$ python -q
>>> import numpy as np
>>> from numpy import linalg as LA
>>> np.set_printoptions(precision=2, suppress=True, linewidth=160)
>>> X = np.maximum(np.array([[2, 1],
...     [-3, 0],
...     [0, 3],
...     [0, -3],
...     [-3, -1],
...     [-3, -2],
...     [1, 1],
...     [3, -1],
...     [-2, -2],
...     [-1, 1],
...     [-2, 2],
...     [-2, 2],
...     [-1, -2],
...     [2, 0],
...     [-3, 3],
...     [1, -1],
...     [3, 2],
...     [-3, 0],
...     [3, -2],
...     [-1, -3],
...     [0, -2]]) @ np.array([[2, 6, 0, 0, -9], [2, 4, -5, -8, 6]]) + np.array([-4, -4, 9, -2, -6]), 0)
>>> X
array([[ 2, 12,  4,  0,  0],
       [ 0,  0,  9,  0, 21],
       [ 2,  8,  0,  0, 12],
       [ 0,  0, 24, 22,  0],
       [ 0,  0, 14,  6, 15],
       [ 0,  0, 19, 14,  9],
       [ 0,  6,  4,  0,  0],
       [ 0, 10, 14,  6,  0],
       [ 0,  0, 19, 14,  0],
       [ 0,  0,  4,  0,  9],
       [ 0,  0,  0,  0, 24],
       [ 0,  0,  0,  0, 24],
       [ 0,  0, 19, 14,  0],
       [ 0,  8,  9,  0,  0],
       [ 0,  0,  0,  0, 39],
       [ 0,  0, 14,  6,  0],
       [ 6, 22,  0,  0,  0],
       [ 0,  0,  9,  0, 21],
       [ 0,  6, 19, 14,  0],
       [ 0,  0, 24, 22,  0],
       [ 0,  0, 19, 14,  0]])
>>> A2 = X / np.sqrt((X ** 2).mean(axis=1, keepdims=True))
>>> LA.matrix_rank(A2) == LA.matrix_rank(X)
np.True_
>>> def softmax(z):
...     e = np.exp(z - z.max(axis=-1, keepdims=True))
...     return e / e.sum(axis=-1, keepdims=True)
... 
>>> np.round(softmax(X[8]), 2) + 0
array([0.  , 0.  , 0.99, 0.01, 0.  ])
>>> np.round(softmax(X[8] + 2), 2) + 0
array([0.  , 0.  , 0.99, 0.01, 0.  ])
>>> np.round(softmax(10 * X[8]), 2) + 0
array([0., 0., 1., 0., 0.])
>>> scores = X @ X.T / np.sqrt(5)
>>> softmax(scores).round(6).argmax(axis=1)
array([16, 14, 14,  3, 14,  3, 16,  3,  3, 14, 14, 14,  3, 18, 14,  3, 16, 14,  3,  3,  3])
>>> np.round(softmax(scores)[8] @ X, 2) + 0
array([ 0.,  0., 24., 22.,  0.])
